$ python3 -q
>>> import numpy as np
>>> np.set_printoptions(precision=4, suppress=True, linewidth=120, legacy="1.25")
>>> tidy = lambda a: np.round(a, 4) + 0
>>> W0 = np.loadtxt("sample6.csv", delimiter=",")
>>> W0
array([[0., 0., 1., 0., 0., 0., 1., 0., 0., 0., 1., 0., 0.],
       [0., 0., 0., 1., 1., 1., 0., 0., 1., 0., 0., 1., 1.],
       [1., 0., 0., 0., 0., 0., 1., 0., 0., 0., 1., 0., 0.],
       [0., 1., 0., 0., 0., 1., 0., 0., 0., 0., 0., 1., 1.],
       [0., 1., 0., 0., 0., 1., 0., 0., 1., 0., 0., 0., 0.],
       [0., 1., 0., 1., 1., 0., 0., 0., 1., 0., 0., 1., 1.],
       [1., 0., 1., 0., 0., 0., 0., 0., 0., 1., 1., 0., 0.],
       [0., 0., 0., 0., 0., 0., 0., 0., 0., 0., 0., 0., 0.],
       [0., 1., 0., 0., 1., 1., 0., 0., 0., 0., 0., 1., 1.],
       [0., 0., 0., 0., 0., 0., 1., 0., 0., 0., 1., 0., 0.],
       [1., 0., 1., 0., 0., 0., 1., 0., 0., 1., 0., 0., 0.],
       [0., 1., 0., 1., 0., 1., 0., 0., 1., 0., 0., 0., 1.],
       [0., 1., 0., 1., 0., 1., 0., 0., 1., 0., 0., 1., 0.]])
>>> # 3 groups of indices that never mix
>>> rank = np.linalg.matrix_rank(W0)
>>> rank
12
>>> null = np.linalg.svd(W0)[2][rank:].T
>>> [int(np.linalg.matrix_rank(W0[:i])) for i in range(1, len(W0) + 1)]
[1, 2, 3, 4, 5, 6, 7, 7, 8, 9, 10, 11, 12]
>>> [int(np.linalg.matrix_rank(W0[:, :j + 1])) for j in range(13)]
[1, 2, 3, 4, 5, 6, 7, 7, 8, 9, 10, 11, 12]
>>> np.allclose(W0 @ null, 0)
True
